In [1]: import numpy as np

In [2]: import numpy.linalg as la

In [3]: np.set_printoptions(suppress=True, linewidth=200)

In [4]: feats = np.load("m.npy")

In [5]: feats
Out[5]: 
array([[ 4., -3.,  1., -4.,  0., -5.,  1., -2.,  0., -2.,  2.,  1.],
       [ 5., -3., -1.,  2., -5., -3.,  2.,  0.,  2., -2., -2.,  1.],
       [ 1., -3., -4., -1., -1., -3.,  0., -1., -1.,  0.,  0.,  2.],
       [-2.,  4.,  1.,  2., -3., -1., -1.,  0.,  2., -1.,  2.,  1.],
       [ 4.,  4., -5., -3., -1., -5., -2., -2., -2., -2.,  0.,  2.],
       [-1., -2.,  1.,  3.,  1., -4.,  2., -2.,  2., -2., -2.,  1.],
       [ 0.,  0.,  0.,  0.,  0.,  0.,  4.,  2.,  2.,  5., -1., -2.],
       [ 0.,  0.,  0.,  0.,  0.,  0.,  3., -2.,  0.,  3., -5., -5.],
       [ 0.,  0.,  0.,  0.,  0.,  0., -5.,  2.,  0., -4.,  3., -5.],
       [ 0.,  0.,  0.,  0.,  0.,  0.,  1.,  0., -1.,  1., -1.,  5.],
       [ 0.,  0.,  0.,  0.,  0.,  0., -3., -3.,  2.,  1.,  4.,  3.],
       [ 0.,  0.,  0.,  0.,  0.,  0.,  1., -5., -1., -3., -2.,  5.]])

In [6]: A2 = np.array([[-2, 0, -2],
   ...:     [-3, 0, 3],
   ...:     [-1, 3, 3],
   ...:     [-2, -3, 2],
   ...:     [2, 1, 1],
   ...:     [0, -2, 2],
   ...:     [-1, -2, 3],
   ...:     [3, -1, -1],
   ...:     [0, 3, 2],
   ...:     [2, -2, 0],
   ...:     [0, -1, 2],
   ...:     [2, 2, 3]])

In [7]: np.vstack([feats, A2.T]).shape
Out[7]: (15, 12)

In [8]: print(la.matrix_rank(feats @ A2))
3

In [9]: print(np.einsum("ik,kj->ji", feats, A2))
[[ -1. -18.  12. -18. -15.  -7.   8. -13.  -7.  11.   2. -12.]
 [ 29.   2.  -2.   6.  11.  15. -17. -15.   3.   4.  15.  18.]
 [-20. -20. -27.  26. -30.   9.   6. -14. -26.  14.  15.  17.]]

In [10]: A2 = feats / np.sqrt((feats ** 2).mean(axis=1, keepdims=True))

In [11]: print(la.matrix_rank(feats - feats.mean(axis=1, keepdims=True)))
11

In [12]: la.matrix_rank(A2) == la.matrix_rank(feats)
Out[12]: np.True_

In [13]: print(np.round(la.norm(A2, axis=1), 3))
[3.464 3.464 3.464 3.464 3.464 3.464 3.464 3.464 3.464 3.464 3.464 3.464]

In [14]: print(round(la.norm(feats, 2), 3))
15.127

In [15]: round(la.norm(feats[3] - feats[9]), 3)
Out[15]: np.float64(8.775)

In [16]: round(float(la.norm(feats, 1)), 3), round(float(la.norm(feats, np.inf)), 3)
Out[16]: (33.0, 32.0)

In [17]: np.round(la.norm(feats, axis=1), 3)
Out[17]: array([ 9.   ,  9.487,  6.557,  6.782, 10.583,  7.28 ,  7.348,  8.485,  8.888,  5.385,  6.928,  8.062])

In [18]: x0 = np.array([0, 3, 2, 3, 1, 2, 0, 3, 3, 1, 3, 0])

In [19]: a = np.maximum(feats @ x0, 0)

In [20]: print(feats * (a > 1e-9)[:, None])
[[ 0. -0.  0. -0.  0. -0.  0. -0.  0. -0.  0.  0.]
 [ 0. -0. -0.  0. -0. -0.  0.  0.  0. -0. -0.  0.]
 [ 0. -0. -0. -0. -0. -0.  0. -0. -0.  0.  0.  0.]
 [-2.  4.  1.  2. -3. -1. -1.  0.  2. -1.  2.  1.]
 [ 0.  0. -0. -0. -0. -0. -0. -0. -0. -0.  0.  0.]
 [-0. -0.  0.  0.  0. -0.  0. -0.  0. -0. -0.  0.]
 [ 0.  0.  0.  0.  0.  0.  4.  2.  2.  5. -1. -2.]
 [ 0.  0.  0.  0.  0.  0.  0. -0.  0.  0. -0. -0.]
 [ 0.  0.  0.  0.  0.  0. -5.  2.  0. -4.  3. -5.]
 [ 0.  0.  0.  0.  0.  0.  0.  0. -0.  0. -0.  0.]
 [ 0.  0.  0.  0.  0.  0. -3. -3.  2.  1.  4.  3.]
 [ 0.  0.  0.  0.  0.  0.  0. -0. -0. -0. -0.  0.]]

In [21]: np.flatnonzero(a > 1e-9)
Out[21]: array([ 3,  6,  8, 10])

In [22]: np.maximum(feats @ (3 * x0), 0)
Out[22]: array([ 0.,  0.,  0., 78.,  0.,  0., 42.,  0., 33.,  0., 30.,  0.])
